% ipython --no-banner

In [1]: import numpy as np

In [2]: np.set_printoptions(precision=2, suppress=True, linewidth=200, floatmode="fixed")

In [3]: def rd(a):
   ...:     return np.round(a, 2) + 0
   ...: 

In [4]: A = np.load("sample6.npy")

In [5]: A
Out[5]: 
array([[-1.50,  8.00,  6.00],
       [ 1.60, -0.80, -0.60],
       [-1.40, -1.60, -0.60],
       [ 2.30,  1.00, -1.00],
       [ 1.60, -0.40,  1.80],
       [ 2.00, -0.40,  0.60],
       [-1.00,  0.50,  1.30],
       [ 0.70, -0.50,  0.00],
       [ 0.40,  2.00,  2.30],
       [ 0.00,  0.00,  0.10],
       [-0.50,  0.60,  0.90],
       [ 0.90, -0.10, -0.10],
       [ 0.10, -0.20, -0.20]])

In [6]: # row 0 is much longer than the rest

In [7]: vec = np.array([-2, 1, 2])

In [8]: rd(A @ (2 * vec))
Out[8]: array([ 46.00, -10.40,   0.00, -11.20,   0.00,  -6.40,  10.20,  -3.80,  11.60,   0.40,   6.80,  -4.20,  -1.60])

In [9]: rd((A * vec).sum(axis=1))
Out[9]: array([23.00, -5.20,  0.00, -5.60,  0.00, -3.20,  5.10, -1.90,  5.80,  0.20,  3.40, -2.10, -0.80])

In [10]: vec @ A
---------------------------------------------------------------------------
ValueError                                Traceback (most recent call last)
Cell In[10], line 1
----> 1 vec @ A

ValueError: matmul: Input operand 1 has a mismatch in its core dimension 0, with gufunc signature (n?,k),(k,m?)->(n?,m?) (size 13 is different from 3)

In [11]: rd(np.einsum("ij,j->i", A, vec))
Out[11]: array([23.00, -5.20,  0.00, -5.60,  0.00, -3.20,  5.10, -1.90,  5.80,  0.20,  3.40, -2.10, -0.80])

In [12]: np.linalg.norm(A @ vec) <= np.linalg.norm(A, 2) * np.linalg.norm(vec) + 1e-9
Out[12]: np.True_

In [13]: np.sign((A @ vec).round(6))
Out[13]: array([ 1.00, -1.00,  0.00, -1.00,  0.00, -1.00,  1.00, -1.00,  1.00,  1.00,  1.00, -1.00, -1.00])

In [14]: idx = A[:, 1] > np.median(A[:, 1])

In [15]: r0 = A[idx].mean(axis=0) - A[~idx].mean(axis=0)

In [16]: ((A - A.mean(axis=0)) @ r0 > 0).astype(int)
Out[16]: array([1, 0, 0, 0, 0, 0, 1, 0, 1, 0, 1, 0, 0])

In [17]: rd(r0)
Out[17]: array([-0.84,  2.59,  1.47])

In [18]: Xs = A - A.mean(axis=0)

In [19]: U, sigma, Vh = np.linalg.svd(Xs, full_matrices=False)

In [20]: (np.sign(U[:, 0]) == np.sign(U[0, 0])).astype(int)
Out[20]: array([1, 0, 0, 0, 0, 0, 1, 0, 1, 0, 1, 0, 0])

In [21]: np.searchsorted(np.cumsum(sigma ** 2) / (sigma ** 2).sum(), 0.9) + 1
Out[21]: np.int64(2)

In [22]: rd(Vh[0] * np.sign(Vh[0, np.abs(Vh[0]).argmax()]))
Out[22]: array([-0.21,  0.78,  0.59])

In [23]: rd(Xs.mean(axis=0))
Out[23]: array([0.00, 0.00, 0.00])

In [24]: vec = np.array([0, 2, 2])

In [25]: target = A @ vec

In [26]: rd(target)
Out[26]: array([28.00, -2.80, -4.40,  0.00,  2.80,  0.40,  3.60, -1.00,  8.60,  0.20,  3.00, -0.40, -0.80])

In [27]: rd(np.linalg.solve(A.T @ A, A.T @ target))
Out[27]: array([0.00, 2.00, 2.00])

In [28]: rng = np.random.default_rng(63007)

In [29]: target = target + 0.1 * rng.normal(size=13)

In [30]: rd(target)
Out[30]: array([28.09, -3.02, -4.26,  0.08,  2.81,  0.51,  3.43, -1.17,  8.75,  0.24,  3.00, -0.35, -0.80])

In [31]: beta, *_ = np.linalg.lstsq(A, target)

In [32]: rd(np.linalg.norm(target - A @ beta))
Out[32]: np.float64(0.41)

In [33]: [round(float(np.linalg.norm(np.linalg.solve(A.T @ A + lam * np.eye(3), A.T @ target))), 2) for lam in (0, 1, 10, 100)]
Out[33]: [2.84, 2.81, 2.59, 1.51]

In [34]: beta.round()
Out[34]: array([0.00, 2.00, 2.00])

In [35]: J = np.loadtxt("out5.csv", delimiter=",")

In [36]: J
Out[36]: 
array([[ 0.00,  0.00,  0.00],
       [ 0.00,  0.00,  0.00],
       [-2.00,  3.00, -1.00],
       [ 0.00,  0.00,  0.00],
       [ 0.00,  0.00,  0.00],
       [-2.00,  3.00, -1.00],
       [-4.00,  1.00,  4.00],
       [-6.00,  4.00,  3.00],
       [ 0.00,  0.00,  0.00],
       [-2.00,  3.00, -1.00]])

In [37]: def softmax(z):
    ...:     e = np.exp(z - z.max(axis=-1, keepdims=True))
    ...:     return e / e.sum(axis=-1, keepdims=True)
    ...: 

In [38]: rd(softmax(J[0] + 3))
Out[38]: array([0.33, 0.33, 0.33])

In [39]: rd(softmax(J[0]))
Out[39]: array([0.33, 0.33, 0.33])

In [40]: rd(softmax(J).sum(axis=1))
Out[40]: array([1.00, 1.00, 1.00, 1.00, 1.00, 1.00, 1.00, 1.00, 1.00, 1.00])

In [41]: scores = J @ J.T / np.sqrt(3)

In [42]: softmax(scores).round(6).argmax(axis=1)
Out[42]: array([0, 0, 7, 0, 0, 7, 7, 7, 0, 7])

In [43]: Xs = J - J.mean(axis=0)

In [44]: evecs = np.linalg.svd(Xs)[2][:2]

In [45]: A2 = Xs - Xs @ evecs.T @ evecs

In [46]: rd(np.linalg.norm(A2) / np.linalg.norm(Xs))
Out[46]: np.float64(0.0)

In [47]: U, sigma, Vh = np.linalg.svd(J)

In [48]: evecs = Vh[:(sigma > 1e-8).sum()]

In [49]: vec = J[2] + -3 * J[9] + rng.integers(2) * np.eye(3)[2]

In [50]: vec
Out[50]: array([ 4.00, -6.00,  2.00])

In [51]: rd(evecs.T @ evecs)
Out[51]: 
array([[ 0.59, -0.38, -0.31],
       [-0.38,  0.65, -0.29],
       [-0.31, -0.29,  0.76]])

In [52]: np.linalg.matrix_rank(np.vstack([J, vec]))
Out[52]: np.int64(2)

In [53]: W0 = np.minimum.outer(np.arange(1, 5), np.arange(1, 5)) * -1

In [54]: W0
Out[54]: 
array([[-1, -1, -1, -1],
       [-1, -2, -2, -2],
       [-1, -2, -3, -3],
       [-1, -2, -3, -4]])

In [55]: # symmetric, so the eigenvalues are real

In [56]: Q, evecs = np.linalg.qr(W0[:, :1])[0], np.linalg.qr(W0[:, 1:])[0]

In [57]: sigma = np.linalg.svd(Q.T @ evecs, compute_uv=False)

In [58]: rd(np.linalg.norm(Q @ Q.T - evecs @ evecs.T, 2))
Out[58]: np.float64(1.0)

In [59]: (sigma > 0.9).sum()
Out[59]: np.int64(1)

In [60]: rd(sigma)
Out[60]: array([0.97])

In [61]: E = np.load("dump.npy")

In [62]: rd(E)
Out[62]: 
array([[-0.64,  0.55, -0.55],
       [ 0.55,  0.82,  0.18],
       [-0.55,  0.18,  0.82]])

In [63]: # symmetric, so the eigenvalues are real

In [64]: vals, evecs = np.linalg.eigh(E)

In [65]: np.unique(vals.round(6) + 0, return_counts=True)[1]
Out[65]: array([1, 2])

In [66]: rd(evecs.T @ E @ evecs)
Out[66]: 
array([[-1.00,  0.00,  0.00],
       [ 0.00,  1.00,  0.00],
       [ 0.00,  0.00,  1.00]])

In [67]: rd(np.linalg.eigvalsh(E @ E))
Out[67]: array([1.00, 1.00, 1.00])

In [68]: rd(np.linalg.eigvalsh(E + 4 * np.eye(3)))
Out[68]: array([3.00, 5.00, 5.00])

In [69]: rd(np.linalg.svd(E, compute_uv=False))
Out[69]: array([1.00, 1.00, 1.00])

In [70]: vals.sum(), rd(np.trace(E))
Out[70]: (np.float64(1.0), np.float64(1.0))

In [71]: A2 = E + rng.integers(-2, 3, (3, 1)) @ rng.integers(-2, 3, (1, 3))

In [72]: rd(A2)
Out[72]: 
array([[-0.64,  2.55,  1.45],
       [ 0.55, -1.18, -1.82],
       [-0.55,  1.18,  1.82]])

In [73]: np.abs(A2 - E).sum(axis=1)
Out[73]: array([4.00, 4.00, 2.00])

In [74]: rd(np.linalg.svd(A2 - E, compute_uv=False))
Out[74]: array([4.24, 0.00, 0.00])

In [75]: th = np.sort(rng.uniform(-2, 2, 22))

In [76]: X = np.c_[th, th ** 2, th ** 3] @ np.array([[-3, 5, 1], [-7, 7, 8], [6, -7, 5]])

In [77]: rd(X)
Out[77]: 
array([[-64.88,  68.35,  -8.49],
       [-59.98,  62.96,  -7.11],
       [-59.06,  61.95,  -6.85],
       [-41.76,  43.02,  -2.49],
       [-20.04,  19.56,   1.36],
       [ -5.59,   4.51,   1.81],
       [ -4.95,   3.86,   1.74],
       [  0.15,  -0.26,  -0.03],
       [ -0.33,   0.52,   0.17],
       [ -0.51,   0.78,   0.29],
       [ -1.17,   1.68,   0.91],
       [ -1.32,   1.88,   1.10],
       [ -2.21,   3.02,   2.50],
       [ -4.02,   5.07,  12.41],
       [ -3.94,   4.89,  15.41],
       [ -3.90,   4.83,  16.03],
       [  0.35,  -0.82,  37.60],
       [  0.62,  -1.18,  38.54],
       [  3.87,  -5.31,  48.59],
       [  7.42,  -9.78,  58.19],
       [  9.48, -12.36,  63.36],
       [ 11.37, -14.73,  67.92]])

In [78]: basis = X[[19, 14]].astype(float)

In [79]: for _ in range(6):
    ...:     idx = np.linalg.norm(X[:, None] - basis, axis=-1).argmin(axis=1)
    ...:     basis = np.array([X[idx == j].mean(axis=0) for j in range(2)])
    ...: 

In [80]: idx
Out[80]: array([1, 1, 1, 1, 1, 1, 1, 1, 1, 1, 1, 1, 1, 1, 1, 1, 0, 0, 0, 0, 0, 0])

In [81]: np.abs(basis[1] - basis[0]).argmax()
Out[81]: np.int64(2)

In [82]: rd(basis[1] - basis[0])
Out[82]: array([-22.61,  25.28, -50.57])

In [83]: rd(basis)
Out[83]: 
array([[  5.52,  -7.36,  52.37],
       [-17.09,  17.91,   1.80]])
